$ python -q
>>> import numpy as np
>>> import numpy.linalg as la
>>> np.set_printoptions(precision=1, suppress=True, linewidth=200)
>>> def rnd(a):
...     return np.round(a, 1) + 0
... 
>>> M = np.load("layer2.npy")
>>> rnd(M)
array([[-0.3, -0.6,  0.8,  0. ,  0. ],
       [ 0.9, -0.3,  0.2,  0.2,  0.1],
       [-0.1, -0.6, -0.5,  0.4, -0.5],
       [-0.1, -0.4, -0.3,  0. ,  0.8],
       [-0.1,  0.3,  0.2,  0.9,  0.2]])
>>> O, R = la.qr(M)
>>> rnd(O)
array([[-0.3, -0.6,  0.8,  0. ,  0. ],
       [ 0.9, -0.3,  0.2,  0.2,  0.1],
       [-0.1, -0.6, -0.5,  0.4, -0.5],
       [-0.1, -0.4, -0.3,  0. ,  0.8],
       [-0.1,  0.3,  0.2,  0.9,  0.2]])
>>> rnd(np.abs(np.diag(R)))
array([1., 1., 1., 1., 1.])
>>> np.allclose(R.T @ R, M.T @ M)
True
>>> rnd(O.T @ O)
array([[1., 0., 0., 0., 0.],
       [0., 1., 0., 0., 0.],
       [0., 0., 1., 0., 0.],
       [0., 0., 0., 1., 0.],
       [0., 0., 0., 0., 1.]])
>>> A = np.load("block8.npy")
>>> rnd(A)
array([[-0.4,  0.2,  0.5,  0.3,  0.2,  0.3,  0.1, -0.5, -0.1,  0. ],
       [ 0. , -0.2,  0.3, -0.5, -0.3,  0.6, -0.1,  0.2,  0.3, -0.3],
       [-0.2, -0.8,  0.1,  0.3,  0.1, -0.2,  0.4,  0. ,  0.4,  0. ],
       [-0.5,  0.1,  0.1, -0.3,  0.5,  0. ,  0.1,  0.6, -0.1,  0.3],
       [-0.5,  0.3, -0.4,  0.1, -0.3, -0.1,  0.3,  0. ,  0.2, -0.5],
       [-0.3,  0.1,  0.1, -0.4,  0.1, -0.4, -0.5, -0.3,  0.5,  0.2],
       [-0.3, -0.3, -0.4,  0.3,  0. ,  0.3, -0.6,  0.1, -0.2,  0. ],
       [ 0. ,  0.1, -0.3,  0. , -0.3,  0.4,  0.2, -0.2,  0.3,  0.7],
       [-0.3, -0.3,  0.1, -0.4, -0.5, -0.2,  0.1, -0.1, -0.6,  0.1],
       [ 0. ,  0.2,  0.5,  0.4, -0.5, -0.2, -0.2,  0.4,  0.2,  0.1]])
>>> rnd(A[:, 0] @ A[:, 6])
np.float64(0.0)
>>> rnd(la.norm(A, axis=0))
array([1., 1., 1., 1., 1., 1., 1., 1., 1., 1.])
>>> out = np.array([[3, 0], [-5, -5], [1, -4], [5, 4]])
>>> cent = np.array([[5, 1, 4, 2, 0, 2, 1, 1], [1, 0, 3, 2, 5, 0, 3, 1]])
>>> rng = np.random.default_rng(236)
>>> X = out @ cent + 0.1 * rng.normal(size=(4, 8))
>>> rnd(X)
array([[ 15.1,   3.2,  12. ,   6.2,   0. ,   5.9,   2.8,   2.9],
       [-29.9,  -5.1, -35. , -19.8, -24.9,  -9.8, -20.1, -10.1],
       [  1.1,   1. ,  -8.1,  -6. , -20. ,   1.9, -11. ,  -2.9],
       [ 29. ,   5. ,  32.2,  18. ,  19.9,  10. ,  16.9,   9. ]])
>>> left, s, VT = la.svd(X)
>>> np.argmax(s[:-1] / (s[1:] + 1e-6)) + 1
np.int64(2)
>>> out = left[:, :2] @ np.diag(s[:2]) @ VT[:2]
>>> la.matrix_rank(out)
np.int64(2)
>>> feats = np.load("w.npy")
>>> feats
array([[ 2.2, -6.1,  6.2,  0.3,  2.6, -5.7,  4.5, -5.4, -1.5, -3.6],
       [ 0.1, -6.2,  6.7, -0.4,  3.5, -6.1,  6.2, -2.8, -0.1, -3.3],
       [-1. , -4.3,  7. ,  0.6,  4.8, -4.3,  7. , -2.4, -0.4, -3.3],
       [-0.2, -6.5,  6.3, -1.4,  0.5, -7. ,  5.9, -4.2, -0.9, -3.3],
       [-0.2, -6.5,  6.9,  0. ,  4.7, -6.9,  7.4, -4.9,  0.7, -2.3],
       [-0.1, -5.6,  6.1, -0.1,  3.4, -5.1,  5.8, -2.7, -0.3, -3.4],
       [-0.7, -6. ,  5.4, -2.5,  4.4, -4.3,  6.4, -3.5, -1.2, -3.8],
       [ 0.4, -6.2,  8.6,  0. ,  4.7, -6.6,  5.8, -4.1, -0.5, -3.1],
       [ 0.5, -7.9,  4.8,  0.3,  2.7, -5.6,  5.7, -2.9, -0.5, -4.4],
       [ 0.8, -4.5,  5.5,  0. ,  3.3, -5.9,  5.5, -3.9,  0.9, -2.5],
       [ 0.9, -3.4,  6.5, -1.4,  2.1, -5.4,  6.1, -2.9, -0.2, -3.7],
       [ 0.4, -6.1,  7.6,  0.5,  4.7, -5.9,  4.9, -3.9, -0.5, -3.5],
       [ 1.1, -4.4,  7.2, -0.7,  4.3, -8. ,  5.6, -2.2,  0.1, -3. ],
       [-0.7, -5.9,  5.7, -0.7,  2.8, -6.3,  6.1, -1.8, -1.4, -4.3],
       [-0.9, -7.3,  5.9,  0. ,  3.4, -5.4,  5.4, -3.1, -0.5, -2.3],
       [ 1.1, -4.4,  5.3, -0.2,  1.5, -6.2,  7. , -5. ,  1. , -2. ],
       [-0.4, -8. ,  8.3, -0.1,  3.2, -5.7,  5.5, -2.3, -2. , -2.6]])
>>> hat = feats @ la.solve(feats.T @ feats, feats.T)
>>> rnd(np.trace(hat))
np.float64(10.0)
>>> np.allclose(hat @ hat, hat)
True
>>> rnd(hat @ feats[:, 5])
array([-5.7, -6.1, -4.3, -7. , -6.9, -5.1, -4.3, -6.6, -5.6, -5.9, -5.4, -5.9, -8. , -6.3, -5.4, -6.2, -5.7])
>>> x0 = np.array([1, 1, 2, 0, 1, 2, 2, 0, 0, 1])
>>> h = np.maximum(feats @ x0, 0)
>>> rnd(h)
array([ 5.1,  7.7, 15.6,  0.9, 10.5,  7.9,  8.9, 11.4,  0.7,  7.3, 10.3,  8.7,  7.6,  2.9,  4.7,  8.4,  8.4])
>>> rnd(np.maximum(feats @ x0, 0) - np.maximum(-feats @ x0, 0))
array([ 5.1,  7.7, 15.6,  0.9, 10.5,  7.9,  8.9, 11.4,  0.7,  7.3, 10.3,  8.7,  7.6,  2.9,  4.7,  8.4,  8.4])
>>> np.flatnonzero(h > 1e-9)
array([ 0,  1,  2,  3,  4,  5,  6,  7,  8,  9, 10, 11, 12, 13, 14, 15, 16])
>>> O, R = la.qr(feats)
>>> rnd(abs(R[0, 0])), rnd(la.norm(feats[:, 0]))
(np.float64(3.5), np.float64(3.5))
>>> np.allclose(R.T @ R, feats.T @ feats)
True
>>> rnd(np.trace(O @ O.T))
np.float64(10.0)
>>> rnd(np.abs(np.diag(R)))
array([ 3.5, 24.3,  6.5,  3.2,  4.1,  3.6,  3.8,  3.3,  1.8,  2.1])
>>> F = np.vander(np.arange(4) - 1, 4, increasing=True)
>>> F
array([[ 1, -1,  1, -1],
       [ 1,  0,  0,  0],
       [ 1,  1,  1,  1],
       [ 1,  2,  4,  8]])
>>> F.reshape(-1, 2)
array([[ 1, -1],
       [ 1, -1],
       [ 1,  0],
       [ 0,  0],
       [ 1,  1],
       [ 1,  1],
       [ 1,  2],
       [ 4,  8]])
>>> t3 = F.reshape(4, 2, -1)
>>> t3[:, 0]
array([[ 1, -1],
       [ 1,  0],
       [ 1,  1],
       [ 1,  2]])
>>> u = np.array([6, 8, 1])
>>> v = np.array([8, 9, 7, 0, 4, 3, 8, 1, 7, 5, 3])
>>> mat = u[:, None] + v[None, :]
>>> mat
array([[14, 15, 13,  6, 10,  9, 14,  7, 13, 11,  9],
       [16, 17, 15,  8, 12, 11, 16,  9, 15, 13, 11],
       [ 9, 10,  8,  1,  5,  4,  9,  2,  8,  6,  4]])
>>> # columns 0 and 6 are equal
>>> out = mat / la.norm(mat, axis=1, keepdims=True)
>>> G = out @ out.T
>>> rnd(np.degrees(np.arccos(np.clip(G[2, 1], -1, 1))))
np.float64(13.2)
>>> rnd(G)
array([[1., 1., 1.],
       [1., 1., 1.],
       [1., 1., 1.]])
>>> (np.abs(G) > 0.9).astype(int)
array([[1, 1, 1],
       [1, 1, 1],
       [1, 1, 1]])
>>> rnd(la.norm(out, axis=1))
array([1., 1., 1.])
>>> np.argwhere(np.triu(np.abs(G) > 0.95, 1))
array([[0, 1],
       [0, 2],
       [1, 2]])
>>> u = np.array([2, -8, 8])
>>> np.polyval(u, mat[2])
array([ 98, 128,  72,   2,  18,   8,  98,   0,  72,  32,   8])
>>> np.correlate(mat[2], mat[1], "full")
array([ 99, 227, 353, 346, 422, 455, 581, 540, 687, 779, 950, 744, 624, 477, 525, 427, 394, 290, 290, 164,  64])
>>> left, s, VT = la.svd(mat)
>>> np.argmax(s[:-1] / (s[1:] + 1e-6)) + 1
np.int64(2)
>>> out = left[:, :2] @ np.diag(s[:2]) @ VT[:2]
>>> rnd(np.abs(mat - out).max())
np.float64(0.0)
